$ python3 -q
>>> import numpy as np
>>> np.set_printoptions(precision=2, suppress=True, linewidth=160)
>>> F = np.load("mat.npy")
>>> F
array([[ 0.98, -0.37,  0.91, -0.85, -0.75],
       [ 1.  , -0.24,  0.99, -0.93, -1.  ],
       [-1.  ,  0.32, -0.98,  0.91,  1.  ],
       [-0.03,  0.78,  0.1 ,  0.24,  0.93],
       [ 0.98, -0.98,  0.86, -0.96, -0.98],
       [ 1.  , -0.96,  0.99, -0.99, -1.  ],
       [-0.04, -0.81, -0.33, -0.54,  0.9 ],
       [-0.58, -0.4 , -0.54,  0.04,  0.85],
       [ 1.  , -0.65,  0.99, -0.96, -0.99],
       [ 1.  , -0.49,  0.99, -0.98, -0.77],
       [ 0.65, -0.35,  0.47, -0.4 , -0.82],
       [-0.99,  0.82, -0.94,  0.89,  1.  ],
       [-0.97, -0.74, -0.92,  0.56,  0.59],
       [-0.38, -0.62, -0.38, -0.04, -0.27],
       [-0.68, -0.93, -0.69, -0.14, -0.58],
       [ 0.59, -0.09,  0.39, -0.43,  0.49],
       [ 0.72, -0.98,  0.3 , -0.79, -0.99],
       [ 0.95, -0.58,  0.78, -0.86,  0.55],
       [-0.97,  0.21, -0.9 ,  0.78,  0.9 ],
       [-0.99,  0.84, -0.93,  0.93,  0.98],
       [-0.91, -0.52, -0.82,  0.54,  0.01],
       [ 0.93,  0.12,  0.83, -0.64, -0.59],
       [-0.17, -0.12, -0.15,  0.02,  0.2 ]])
>>> cen = F - F.mean(axis=0)
>>> evecs = np.linalg.svd(cen)[2][:3]
>>> Y = cen - cen @ evecs.T @ evecs
>>> np.round(np.cov(cen @ evecs.T, rowvar=False), 2) + 0
array([[2.27, 0.  , 0.  ],
       [0.  , 0.34, 0.  ],
       [0.  , 0.  , 0.16]])
>>> np.diag(evecs.T @ evecs)
array([0.43, 0.86, 0.39, 0.33, 0.99])
>>> np.linalg.norm(Y, axis=1).round(6).argmax()
np.int64(16)
>>> th = np.radians(45)
>>> r_ = np.eye(5)
>>> r_[3, 3] = r_[2, 2] = np.cos(th)
>>> r_[3, 2], r_[2, 3] = -np.sin(th), np.sin(th)
>>> r_
array([[ 1.  ,  0.  ,  0.  ,  0.  ,  0.  ],
       [ 0.  ,  1.  ,  0.  ,  0.  ,  0.  ],
       [ 0.  ,  0.  ,  0.71,  0.71,  0.  ],
       [ 0.  ,  0.  , -0.71,  0.71,  0.  ],
       [ 0.  ,  0.  ,  0.  ,  0.  ,  1.  ]])
>>> Y = F @ r_.T
>>> np.abs(Y - F).max(axis=0)
array([0.  , 0.  , 0.99, 0.53, 0.  ])
>>> round(float(np.linalg.det(r_)), 2), np.round(np.trace(r_), 2)
(1.0, np.float64(4.41))
>>> np.linalg.svd(F, compute_uv=False), np.linalg.svd(Y, compute_uv=False)
(array([7.16, 2.86, 2.14, 0.49, 0.33]), array([7.16, 2.86, 2.14, 0.49, 0.33]))
>>> mat = np.array([[0.49, 0.37, 0.83, -0.39, 0.44, -0.25],
...     [-1.07, 1.04, -0.72, 1.33, -0.38, -0.05],
...     [-0.37, 0.08, 0.46, 0.23, -0.69, 0.81],
...     [-0.81, 0.26, 1.33, 0.76, -0.14, 0.76],
...     [-0.07, -1.21, -4.08, 1.77, -0.64, -0.52]])
>>> x = np.array([0, 0, 1, 2, 1])
>>> y = F @ x
>>> c, lr = np.zeros(5), 1 / np.linalg.norm(F, 2) ** 2
>>> for i in range(6):
...     c -= lr * F.T @ (F @ c - y)
...     if i % 2 == 0: print(i, round(np.linalg.norm(F @ c - y), 2))
... 
0 2.27
2 1.76
4 1.44
>>> round(float(np.linalg.cond(F)), 2)
21.37
>>> Y = mat / np.sqrt((mat ** 2).mean(axis=1, keepdims=True))
>>> mat - mat.mean(axis=1, keepdims=True)
array([[ 0.24,  0.12,  0.58, -0.64,  0.19, -0.5 ],
       [-1.09,  1.02, -0.74,  1.31, -0.41, -0.08],
       [-0.46, -0.01,  0.37,  0.14, -0.78,  0.72],
       [-1.17, -0.1 ,  0.97,  0.4 , -0.5 ,  0.4 ],
       [ 0.72, -0.42, -3.29,  2.56,  0.15,  0.27]])
>>> np.linalg.matrix_rank(Y) == np.linalg.matrix_rank(mat)
np.True_
>>> A = np.loadtxt("case13.csv", delimiter=",")
>>> A
array([[2., 1., 0., 0.],
       [0., 2., 1., 0.],
       [0., 0., 2., 1.],
       [0., 0., 0., 2.]])
>>> def softmax(z):
...     e = np.exp(z - z.max(axis=-1, keepdims=True))
...     return e / e.sum(axis=-1, keepdims=True)
... 
>>> softmax(A[3])
array([0.1 , 0.1 , 0.1 , 0.71])
>>> att = A @ A.T / np.sqrt(4)
>>> softmax(att)[3] @ A
array([0.17, 0.25, 0.53, 1.45])
>>> rng = np.random.default_rng(64251)
>>> lab = rng.permutation(4)
>>> lab
array([2, 0, 3, 1])
>>> Y = A[lab][:, lab]
>>> np.trace(Y)
np.float64(8.0)
>>> np.diag(Y)
array([2., 2., 2., 2.])
>>> np.allclose(Y, A)
False
>>> np.sort(np.abs(np.linalg.eigvals(Y)))
array([2., 2., 2., 2.])
>>> round(np.linalg.det(Y), 2), np.round(np.linalg.det(A[lab]), 2)
(np.float64(16.0), np.float64(-16.0))
>>> P = np.triu(np.array([[1, 0, 2, 2], [0, 1, 0, 0], [1, 0, 1, 0], [0, 0, 2, 1]]), 1) + np.eye(4)
>>> Y = P @ A @ np.linalg.inv(P)
>>> P @ A - A @ P
array([[0., 0., 0., 2.],
       [0., 0., 0., 0.],
       [0., 0., 0., 0.],
       [0., 0., 0., 0.]])
>>> np.trace(Y), np.trace(A)
(np.float64(8.0), np.float64(8.0))
>>> np.poly(Y)
array([  1.,  -8.,  24., -32.,  16.])
>>> np.linalg.matrix_power(A, 2)
array([[4., 4., 1., 0.],
       [0., 4., 4., 1.],
       [0., 0., 4., 4.],
       [0., 0., 0., 4.]])
>>> np.trace(A)
np.float64(8.0)
>>> (A - A.T) / 2
array([[ 0. ,  0.5,  0. ,  0. ],
       [-0.5,  0. ,  0.5,  0. ],
       [ 0. , -0.5,  0. ,  0.5],
       [ 0. ,  0. , -0.5,  0. ]])
>>> A.inv()
Traceback (most recent call last):
  File "<python-input-51>", line 1, in <module>
    A.inv()
    ^^^^^
AttributeError: 'numpy.ndarray' object has no attribute 'inv'
>>> A @ A
array([[4., 4., 1., 0.],
       [0., 4., 4., 1.],
       [0., 0., 4., 4.],
       [0., 0., 0., 4.]])
>>> np.round(np.abs(np.linalg.eigvals(A)).max(), 2)
np.float64(2.0)
>>> f = np.array([-2, -1, 1])
>>> np.polyval(f, mat[1])
array([-0.22, -2.2 ,  0.68, -3.87,  1.09,  1.04])
>>> X = np.loadtxt("data.csv", delimiter=",")
>>> X
array([[ 1.,  3.,  5.],
       [ 1.,  9., 11.],
       [ 1.,  0.,  0.],
       [ 1.,  3.,  5.],
       [ 1.,  9., 11.],
       [ 1.,  3.,  5.],
       [ 1.,  0.,  0.],
       [ 1.,  6.,  8.],
       [ 1.,  0.,  0.],
       [ 1.,  3.,  5.],
       [ 1.,  0.,  2.]])
>>> Y = A[0, 0] * A[1:] - np.outer(A[1:, 0], A[0])
>>> Y
array([[0., 4., 2., 0.],
       [0., 0., 4., 2.],
       [0., 0., 0., 4.]])
>>> A[:, 0] / A[0, 0]
array([1., 0., 0., 0.])
>>> f = np.array([-1, -2, -1])
>>> np.convolve(Y[2], f)
array([ 0.,  0.,  0., -4., -8., -4.])
>>> np.cross(Y[2, :3], Y[1, :3])
array([0., 0., 0.])
>>> np.correlate(Y[2], Y[1], "full")
array([ 0.,  0.,  0.,  8., 16.,  0.,  0.])
>>> x = np.array([1, 1, 3])
>>> y = X @ x
>>> np.linalg.lstsq(X, y)[0]
array([1., 1., 3.])
>>> y
array([19., 43.,  1., 19., 43., 19.,  1., 31.,  1., 19.,  7.])
>>> y = y + 0.1 * rng.normal(size=11)
>>> y
array([18.94, 42.83,  0.98, 18.88, 42.9 , 18.93,  0.92, 31.09,  1.12, 18.99,  7.12])
>>> c, *_ = np.linalg.lstsq(X, y)
>>> c.round()
array([1., 1., 3.])
>>> c
array([1.01, 0.97, 3.01])
>>> [round(float(np.linalg.norm(np.linalg.solve(X.T @ X + lam * np.eye(3), X.T @ y))), 2) for lam in (0, 1, 10, 100)]
[3.32, 3.25, 3.07, 2.67]
>>> feats = np.array([[0.1, 0.4],
...     [-0.22, 0.49],
...     [1.0, 0.0],
...     [-0.3, 0.3],
...     [-0.2, 0.5],
...     [-0.9, 0.5]])
>>> feats
array([[ 0.1 ,  0.4 ],
       [-0.22,  0.49],
       [ 1.  ,  0.  ],
       [-0.3 ,  0.3 ],
       [-0.2 ,  0.5 ],
       [-0.9 ,  0.5 ]])
>>> Q, r_ = np.linalg.qr(F)
>>> Q @ r_
array([[ 0.98, -0.37,  0.91, -0.85, -0.75],
       [ 1.  , -0.24,  0.99, -0.93, -1.  ],
       [-1.  ,  0.32, -0.98,  0.91,  1.  ],
       [-0.03,  0.78,  0.1 ,  0.24,  0.93],
       [ 0.98, -0.98,  0.86, -0.96, -0.98],
       [ 1.  , -0.96,  0.99, -0.99, -1.  ],
       [-0.04, -0.81, -0.33, -0.54,  0.9 ],
       [-0.58, -0.4 , -0.54,  0.04,  0.85],
       [ 1.  , -0.65,  0.99, -0.96, -0.99],
       [ 1.  , -0.49,  0.99, -0.98, -0.77],
       [ 0.65, -0.35,  0.47, -0.4 , -0.82],
       [-0.99,  0.82, -0.94,  0.89,  1.  ],
       [-0.97, -0.74, -0.92,  0.56,  0.59],
       [-0.38, -0.62, -0.38, -0.04, -0.27],
       [-0.68, -0.93, -0.69, -0.14, -0.58],
       [ 0.59, -0.09,  0.39, -0.43,  0.49],
       [ 0.72, -0.98,  0.3 , -0.79, -0.99],
       [ 0.95, -0.58,  0.78, -0.86,  0.55],
       [-0.97,  0.21, -0.9 ,  0.78,  0.9 ],
       [-0.99,  0.84, -0.93,  0.93,  0.98],
       [-0.91, -0.52, -0.82,  0.54,  0.01],
       [ 0.93,  0.12,  0.83, -0.64, -0.59],
       [-0.17, -0.12, -0.15,  0.02,  0.2 ]])
>>> round(np.trace(Q @ Q.T), 2)
np.float64(5.0)
>>> r_
array([[-3.95,  1.25, -3.61,  3.17,  2.77],
       [ 0.  , -2.77, -0.24, -1.08, -1.04],
       [ 0.  ,  0.  ,  0.51,  0.01, -0.87],
       [ 0.  ,  0.  ,  0.  ,  0.59, -0.46],
       [ 0.  ,  0.  ,  0.  ,  0.  , -2.21]])
>>> np.allclose(r_.T @ r_, F.T @ F)
True
>>> Q.shape, r_.shape
((23, 5), (5, 5))
>>> Q.round(2) + 0
array([[-0.25,  0.02,  0.04, -0.07,  0.02],
       [-0.25, -0.03,  0.14, -0.27,  0.15],
       [ 0.25,  0.  , -0.13,  0.18, -0.12],
       [ 0.01, -0.28,  0.12, -0.14, -0.3 ],
       [-0.25,  0.24,  0.05,  0.15, -0.03],
       [-0.25,  0.23,  0.26,  0.1 , -0.1 ],
       [ 0.01,  0.3 , -0.44, -0.42, -0.27],
       [ 0.15,  0.21,  0.08, -0.34, -0.26],
       [-0.25,  0.12,  0.21, -0.05,  0.  ],
       [-0.25,  0.06,  0.18, -0.19, -0.03],
       [-0.16,  0.05, -0.22,  0.31,  0.16],
       [ 0.25, -0.18, -0.16, -0.17,  0.05],
       [ 0.25,  0.38,  0.11,  0.32, -0.25],
       [ 0.1 ,  0.27,  0.06, -0.1 ,  0.11],
       [ 0.17,  0.41,  0.06, -0.41,  0.35],
       [-0.15, -0.03, -0.31,  0.01, -0.27],
       [-0.18,  0.27, -0.58,  0.14,  0.29],
       [-0.24,  0.1 , -0.12,  0.02, -0.55],
       [ 0.25,  0.03, -0.01,  0.07, -0.13],
       [ 0.25, -0.19, -0.14, -0.12,  0.04],
       [ 0.23,  0.29,  0.16,  0.21,  0.04],
       [-0.24, -0.15, -0.11, -0.09,  0.11],
       [ 0.04,  0.06,  0.04, -0.08, -0.06]])
>>> np.abs(np.diag(r_))
array([3.95, 2.77, 0.51, 0.59, 2.21])
>>> W0 = np.array([[0, 3, 0], [1, 1, 2], [3, 2, 2], [2, 3, 0], [0, 0, 3]]) * (rng.random((5, 3)) < 0.3)
>>> W0
array([[0, 3, 0],
       [0, 0, 0],
       [3, 0, 2],
       [0, 0, 0],
       [0, 0, 3]])
>>> P = W0 @ np.linalg.solve(W0.T @ W0, W0.T)
>>> np.diag(P)
array([1., 0., 1., 0., 1.])
>>> P @ W0[:, 1]
array([3., 0., 0., 0., 0.])
>>> (np.eye(5) - P) @ W0
array([[0., 0., 0.],
       [0., 0., 0.],
       [0., 0., 0.],
       [0., 0., 0.],
       [0., 0., 0.]])
>>> np.allclose(P @ P, P)
True
>>> np.linalg.matrix_rank(np.eye(5) - P)
np.int64(2)
>>> lab = rng.permutation(3)
>>> Y = W0[:, lab] * rng.choice([-1, 1], 3)
>>> Y
array([[ 3,  0,  0],
       [ 0,  0,  0],
       [ 0, -3,  2],
       [ 0,  0,  0],
       [ 0,  0,  3]])
>>> U, _, Vh = np.linalg.svd(W0.T @ Y)
>>> lab
array([1, 0, 2])
>>> Y = np.c_[feats[:, :1] @ np.array([[1]]), np.array([-3, -1, 2, -1, 2, 2])]
>>> Y
array([[ 0.1 , -3.  ],
       [-0.22, -1.  ],
       [ 1.  ,  2.  ],
       [-0.3 , -1.  ],
       [-0.2 ,  2.  ],
       [-0.9 ,  2.  ]])
>>> np.round(np.linalg.norm(np.linalg.qr(feats)[0].T @ Y, axis=0) ** 2 / ((Y ** 2).sum(axis=0) + 1e-12), 2) + 0
array([1., 0.])
>>> np.linalg.matrix_rank(np.c_[feats, Y])
np.int64(3)
>>> np.round(np.linalg.norm(Y - feats @ np.linalg.lstsq(feats, Y)[0], axis=0), 2) + 0
array([0. , 4.8])
>>> np.round(np.linalg.lstsq(feats, Y[:, 0])[0], 2) + 0
array([1., 0.])
>>> np.linalg.matrix_rank(Y)
np.int64(2)
